% ipython --no-banner

In [1]: import numpy as np

In [2]: import numpy.linalg as la

In [3]: np.set_printoptions(precision=1, suppress=True, linewidth=160, sign=" ")

In [4]: rnd = lambda a: np.round(a, 1) + 0

In [5]: J = np.loadtxt("a.csv", delimiter=",")

In [6]: J
Out[6]: 
array([[ 8.,  8.,  6.],
       [ 9., 11.,  5.],
       [-5.,  4., -3.]])

In [7]: M2 = la.inv(J)

In [8]: rnd(M2)
Out[8]: 
array([[-0.4,  0.3, -0.2],
       [ 0. ,  0. ,  0.1],
       [ 0.7, -0.5,  0.1]])

In [9]: (np.abs(M2) > 1e-9).astype(int)
Out[9]: 
array([[ 1,  1,  1],
       [ 1,  1,  1],
       [ 1,  1,  1]])

In [10]: rnd(la.det(J) * la.det(M2))
Out[10]: np.float64(1.0)

In [11]: x = np.array([3, 0, 3])

In [12]: rhs = J @ x

In [13]: rhs
Out[13]: array([ 42.,  42., -24.])

In [14]: rnd(la.solve(J.T, J[0]))
Out[14]: array([ 1.,  0.,  0.])

In [15]: rnd(la.solve(J, rhs + J[:, 1]))
Out[15]: array([ 3.,  1.,  3.])

In [16]: x = np.array([2, 5, 2])

In [17]: rhs = J @ x

In [18]: c, lr = np.zeros(3), 1 / la.norm(J, 2) ** 2

In [19]: for i in range(20):
    ...:     c -= lr * J.T @ (J @ c - rhs)
    ...:     if i % 5 == 0: print(i, round(la.norm(J @ c - rhs), 1))
    ...: 
0 11.6
5 5.9
10 3.0
15 1.6

In [20]: rnd(c)
Out[20]: array([ 2.4,  4.9,  1.5])

In [21]: rng = np.random.default_rng(3905)

In [22]: M2 = J + rng.integers(-2, 3, (3, 2)) @ rng.integers(-2, 3, (2, 3))

In [23]: M2
Out[23]: 
array([[ 7.,  9.,  4.],
       [ 5., 15.,  1.],
       [ 0., -1.,  3.]])

In [24]: np.abs(M2 - J).sum(axis=1)
Out[24]: array([  4.,  12.,  16.])

In [25]: la.matrix_rank(M2 - J, tol=1e-8)
Out[25]: np.int64(2)

In [26]: M2 - J
Out[26]: 
array([[-1.,  1., -2.],
       [-4.,  4., -4.],
       [ 5., -5.,  6.]])

In [27]: W1 = np.array([[3, 6, 6, 4, 1, 0], [8, 8, 3, 3, 1, 5], [6, 6, 3, 1, 3, 1]])

In [28]: c = np.array([0, 1, 2, 3, 3, 1])

In [29]: hid = np.maximum(J @ W1 + c, 0)

In [30]: rnd((hid > 0).mean(axis=0))
Out[30]: array([ 0.7,  0.7,  0.7,  0.7,  0.7,  1. ])

In [31]: la.matrix_rank(hid)
Out[31]: np.int64(3)

In [32]: (hid > 0).astype(int)
Out[32]: 
array([[ 1,  1,  1,  1,  1,  1],
       [ 1,  1,  1,  1,  1,  1],
       [ 0,  0,  0,  0,  0,  1]])

In [33]: C = np.array([[1, 3, -4],
    ...:     [1, -5, 1],
    ...:     [-4, 3, -1],
    ...:     [4, -4, 3],
    ...:     [4, 1, 1],
    ...:     [3, 5, 5]])

In [34]: (hid @ C).round(6).argmax(axis=1)
Out[34]: array([ 0,  0,  1])

In [35]: W1 @ C
Out[35]: 
array([[  5, -18,   1],
       [ 35,   7,   8],
       [ 19,   1, -10]])

In [36]: data = np.abs(np.array([[0, 4, 3], [4, 1, 0], [1, 1, 0]])) + np.eye(3)

In [37]: data = data / data.sum(axis=1, keepdims=True)

In [38]: rnd(data)
Out[38]: 
array([[ 0.1,  0.5,  0.4],
       [ 0.7,  0.3,  0. ],
       [ 0.3,  0.3,  0.3]])

In [39]: M2 = np.array([[2, -5], [7, 3], [-2, -9]])

In [40]: np.einsum("ij->j", J)
Out[40]: array([ 12.,  23.,   8.])

In [41]: la.matrix_rank(np.vstack([J, M2.T]))
Out[41]: np.int64(3)

In [42]: la.matrix_rank(J @ M2)
Out[42]: np.int64(2)

In [43]: J @ M2
Out[43]: 
array([[ 60., -70.],
       [ 85., -57.],
       [ 24.,  64.]])

In [44]: np.einsum("ij,ij->i", J, J)
Out[44]: array([ 164.,  227.,   50.])

In [45]: np.vstack([J, M2.T]).shape
Out[45]: (5, 3)

In [46]: ev, evecs = la.eig(data)

In [47]: rnd(ev)
Out[47]: array([ 1. , -0.4,  0.2])

In [48]: rnd(np.sort(la.eigvals(data.T)))
Out[48]: array([-0.4,  0.2,  1. ])

In [49]: rnd(np.sort(np.abs(la.eigvals(data)))[::-1])
Out[49]: array([ 1. ,  0.4,  0.2])

In [50]: data @ np.ones(3)
Out[50]: array([ 1.,  1.,  1.])

In [51]: data.sum(axis=1)
Out[51]: array([ 1.,  1.,  1.])

In [52]: pr = np.eye(3)[2]

In [53]: for _ in range(6):
    ...:     pr = pr @ data
    ...:     print(pr.round(1))
    ...: 
[ 0.3  0.3  0.3]
[ 0.4  0.4  0.2]
[ 0.4  0.4  0.2]
[ 0.4  0.4  0.2]
[ 0.4  0.4  0.2]
[ 0.4  0.4  0.2]

In [54]: feats = np.loadtxt("arr.csv", delimiter=",")

In [55]: feats
Out[55]: 
array([[ 0.,  8., -5.],
       [ 0.,  0.,  0.],
       [ 0.,  0.,  0.]])

In [56]: # row 2 repeats row 1

In [57]: U, sv, VT = la.svd(feats)

In [58]: evecs = VT[:(sv > 1e-8).sum()]

In [59]: x = feats[1] + -2 * feats[2] + rng.integers(2) * np.eye(3)[1]

In [60]: x
Out[60]: array([ 0.,  1.,  0.])

In [61]: la.matrix_rank(np.vstack([feats, x]))
Out[61]: np.int64(2)

In [62]: np.einsum("ij,ji->", feats, feats)
Out[62]: np.float64(0.0)

In [63]: np.poly(feats)
Out[63]: array([ 1.,  0.,  0.,  0.])

In [64]: np.prod(np.diag(feats)), rnd(la.det(feats))
Out[64]: (np.float64(0.0), np.float64(0.0))

In [65]: rnd(la.matrix_power(feats - np.diag(np.diag(feats)), 3))
Out[65]: 
array([[ 0.,  0.,  0.],
       [ 0.,  0.,  0.],
       [ 0.,  0.,  0.]])

In [66]: try:
    ...:     la.inv(feats)
    ...: except la.LinAlgError as e:
    ...:     print(repr(e))
    ...: 
LinAlgError('Singular matrix')

In [67]: f = np.array([-1, -3, -5])

In [68]: np.cross(feats[1, :3], feats[2, :3])
Out[68]: array([ 0.,  0.,  0.])

In [69]: np.correlate(feats[1], feats[2], "full")
Out[69]: array([ 0.,  0.,  0.,  0.,  0.])

In [70]: np.convolve(feats[1], f)
Out[70]: array([ 0.,  0.,  0.,  0.,  0.])

In [71]: m1 = np.array([[-1.0, 0.3], [-2.5, 1.5], [0.1, 0.4], [-1.2, -0.5]])

In [72]: m1[:, 1] *= 5

In [73]: m1
Out[73]: 
array([[-1. ,  1.5],
       [-2.5,  7.5],
       [ 0.1,  2. ],
       [-1.2, -2.5]])

In [74]: M2 = np.array([[7, -2, -1], [-4, 5, -8]])

In [75]: C = np.kron(M2, m1)

In [76]: C.shape
Out[76]: (8, 6)

In [77]: la.matrix_rank(C)
Out[77]: np.int64(4)

In [78]: rnd(la.norm(C, 2)), rnd(la.norm(M2, 2) * la.norm(m1, 2))
Out[78]: (np.float64(93.3), np.float64(93.3))

In [79]: U, sv, VT = la.svd(feats)

In [80]: rnd(sv)
Out[80]: array([ 9.4,  0. ,  0. ])

In [81]: M2 = U[:, :1] @ np.diag(sv[:1]) @ VT[:1]

In [82]: rnd(la.norm(feats - M2) / la.norm(feats))
Out[82]: np.float64(0.0)

In [83]: la.matrix_rank(M2)
Out[83]: np.int64(1)

In [84]: rnd(la.norm(m1, "nuc"))
Out[84]: np.float64(10.6)

In [85]: rnd(la.norm(m1, axis=0))
Out[85]: array([ 2.9,  8.3])

In [86]: rnd(la.norm(m1[0] - m1[1]))
Out[86]: np.float64(6.2)

In [87]: x = np.array([4, 5])

In [88]: rhs = m1 @ x

In [89]: rnd(la.lstsq(m1, rhs)[0])
Out[89]: array([ 4.,  5.])

In [90]: rnd(la.solve(m1.T @ m1, m1.T @ rhs))
Out[90]: array([ 4.,  5.])

In [91]: rnd(la.pinv(m1) @ m1)
Out[91]: 
array([[ 1.,  0.],
       [ 0.,  1.]])

In [92]: try:
    ...:     la.solve(m1, rhs)
    ...: except la.LinAlgError as e:
    ...:     print("failed:", e)
    ...: 
failed: Last 2 dimensions of the array must be square

In [93]: rhs = rhs + 0.1 * rng.normal(size=4)

In [94]: rnd(rhs)
Out[94]: array([  3.4,  27.5,  10.3, -17.2])

In [95]: c, *_ = la.lstsq(m1, rhs)

In [96]: [round(float(la.norm(la.solve(m1.T @ m1 + lam * np.eye(2), m1.T @ rhs))), 2) for lam in (0, 1, 10, 100)]
Out[96]: [6.38, 5.59, 3.68, 1.62]

In [97]: rnd(m1.T @ (rhs - m1 @ c))
Out[97]: array([ 0.,  0.])

In [98]: rnd(c)
Out[98]: array([ 4.,  5.])

In [99]: rnd(la.norm(rhs - m1 @ c))
Out[99]: np.float64(0.1)

In [100]: W0 = np.loadtxt("run5.csv", delimiter=",")

In [101]: rnd(W0)
Out[101]: 
array([[ 0. ,  0. ,  0.1, -0.1,  0. ],
       [ 0. ,  0.2, -0.3, -0.1, -0.2],
       [ 0.1, -0.3,  0.8, -0.3,  0.1],
       [-0.1, -0.1, -0.3,  0.4,  0.4],
       [ 0. , -0.2,  0.1,  0.4,  0.6]])

In [102]: # a projection of rank 2

In [103]: ev, evecs = la.eigvalsh(W0)
---------------------------------------------------------------------------
ValueError                                Traceback (most recent call last)
Cell In[103], line 1
----> 1 ev, evecs = la.eigvalsh(W0)

ValueError: too many values to unpack (expected 2)

In [104]: ev, evecs = la.eigh(W0)

In [105]: rnd(la.eigvalsh(W0 + -1 * np.eye(5)))
Out[105]: array([-1., -1., -1.,  0.,  0.])

In [106]: rnd(ev)
Out[106]: array([ 0.,  0.,  0.,  1.,  1.])

In [107]: (ev > 1e-8).sum(), (ev < -1e-8).sum()
Out[107]: (np.int64(2), np.int64(0))

In [108]: rnd(evecs.T @ W0 @ evecs)
Out[108]: 
array([[ 0.,  0.,  0.,  0.,  0.],
       [ 0.,  0.,  0.,  0.,  0.],
       [ 0.,  0.,  0.,  0.,  0.],
       [ 0.,  0.,  0.,  1.,  0.],
       [ 0.,  0.,  0.,  0.,  1.]])

In [109]: np.unique(ev.round(6) + 0, return_counts=True)[1]
Out[109]: array([ 3,  2])

In [110]: ev, evecs = la.eigh(W0)

In [111]: x = np.array([0, -2, 1, 1, 1])

In [112]: rnd(evecs * np.abs(ev) @ evecs.T)
Out[112]: 
array([[ 0. ,  0. ,  0.1, -0.1,  0. ],
       [ 0. ,  0.2, -0.3, -0.1, -0.2],
       [ 0.1, -0.3,  0.8, -0.3,  0.1],
       [-0.1, -0.1, -0.3,  0.4,  0.4],
       [ 0. , -0.2,  0.1,  0.4,  0.6]])

In [113]: rnd(np.abs(W0).sum(axis=1).max()), rnd(np.abs(ev).max())
Out[113]: (np.float64(1.5), np.float64(1.0))

In [114]: rk = la.matrix_rank(W0)

In [115]: rk
Out[115]: np.int64(2)

In [116]: ns = la.svd(W0)[2][rk:].T

In [117]: [int(la.matrix_rank(np.delete(W0, i, axis=0))) for i in range(5)]
Out[117]: [2, 2, 2, 2, 2]

In [118]: np.allclose(W0 @ ns, 0)
Out[118]: True

In [119]: ns.shape
Out[119]: (5, 3)

In [120]: rnd(ns @ ns.T)
Out[120]: 
array([[ 1. ,  0. , -0.1,  0.1,  0. ],
       [ 0. ,  0.8,  0.3,  0.1,  0.2],
       [-0.1,  0.3,  0.2,  0.3, -0.1],
       [ 0.1,  0.1,  0.3,  0.6, -0.4],
       [ 0. ,  0.2, -0.1, -0.4,  0.4]])

In [121]: X = np.diag(np.array([-1, 0, 2, 0])) + -2 * np.eye(4, k=1) + -2 * np.eye(4, k=-1)

In [122]: X
Out[122]: 
array([[-1., -2.,  0.,  0.],
       [-2.,  0., -2.,  0.],
       [ 0., -2.,  2., -2.],
       [ 0.,  0., -2.,  0.]])

In [123]: O, Rm = la.qr(X)

In [124]: rnd(np.abs(np.diag(Rm)))
Out[124]: array([ 2.2,  2.7,  2.1,  1.3])

In [125]: rnd(Rm)
Out[125]: 
array([[ 2.2,  0.9,  1.8,  0. ],
       [ 0. , -2.7,  2.1, -1.5],
       [ 0. ,  0. , -2.1,  0.4],
       [ 0. ,  0. ,  0. , -1.3]])

In [126]: rnd(abs(Rm[0, 0])), rnd(la.norm(X[:, 0]))
Out[126]: (np.float64(2.2), np.float64(2.2))

In [127]: rnd(O.T @ O)
Out[127]: 
array([[ 1.,  0.,  0.,  0.],
       [ 0.,  1.,  0.,  0.],
       [ 0.,  0.,  1.,  0.],
       [ 0.,  0.,  0.,  1.]])

In [128]: rnd(np.trace(O @ O.T))
Out[128]: np.float64(4.0)

In [129]: rnd(O @ Rm)
Out[129]: 
array([[-1., -2.,  0.,  0.],
       [-2.,  0., -2.,  0.],
       [ 0., -2.,  2., -2.],
       [ 0.,  0., -2.,  0.]])

In [130]: arr = np.load("block15.npy")

In [131]: arr
Out[131]: 
array([[  5,   5,   5],
       [  5,  10,  10],
       [  5,  10,  15]])

In [132]: x = np.array([2, 1, 2])

In [133]: rhs = arr @ x

In [134]: rhs
Out[134]: array([ 25,  40,  50])

In [135]: rnd(la.solve(arr.T, arr[2]))
Out[135]: array([ 0.,  0.,  1.])

In [136]: rnd(la.solve(arr, rhs + arr[:, 0]))
Out[136]: array([ 3.,  1.,  2.])

In [137]: rnd(la.solve(arr, arr[:, 1]))
Out[137]: array([ 0.,  1.,  0.])

In [138]: arr.shape
Out[138]: (3, 3)

In [139]: rnd(la.svd(arr, compute_uv=False))
Out[139]: array([ 25.2,   3.2,   1.5])

In [140]: np.diff(arr, axis=0)
Out[140]: 
array([[ 0,  5,  5],
       [ 0,  0,  5]])

In [141]: la.matrix_power(arr, 3)
Out[141]: 
array([[ 1750,  3125,  3875],
       [ 3125,  5625,  7000],
       [ 3875,  7000,  8750]])

In [142]: np.allclose(arr @ arr.T, arr.T @ arr)
Out[142]: True

In [143]: np.allclose(arr, arr.T)
Out[143]: True

In [144]: rnd(np.sort(np.abs(la.eigvals(arr))))
Out[144]: array([  1.5,   3.2,  25.2])

In [145]: A = np.load("out15.npy")

In [146]: A
Out[146]: 
array([[ 0,  0,  0],
       [ 0,  2,  0],
       [ 0,  0,  0]])

In [147]: ev, evecs = la.eigh(A)

In [148]: x = np.array([-3, 0, 0])

In [149]: np.abs(A).sum(axis=1).max(), np.abs(ev).max()
Out[149]: (np.int64(2), np.float64(2.0))

In [150]: evecs * np.maximum(ev, 0) @ evecs.T
Out[150]: 
array([[ 0.,  0.,  0.],
       [ 0.,  2.,  0.],
       [ 0.,  0.,  0.]])

In [151]: rnd(la.eigvalsh(A[1:, 1:]))
Out[151]: array([ 0.,  2.])

In [152]: (np.sign(evecs[:, -1].round(6)) == np.sign(evecs[0, -1].round(6))).astype(int)
Out[152]: array([ 1,  0,  1])

In [153]: rnd(la.svd(A, compute_uv=False))
Out[153]: array([ 2.,  0.,  0.])

In [154]: A @ A.T
Out[154]: 
array([[ 0,  0,  0],
       [ 0,  4,  0],
       [ 0,  0,  0]])

In [155]: rnd(la.pinv(A))
Out[155]: 
array([[ 0. ,  0. ,  0. ],
       [ 0. ,  0.5,  0. ],
       [ 0. ,  0. ,  0. ]])

In [156]: rnd(la.norm(A, axis=0))
Out[156]: array([ 0.,  2.,  0.])
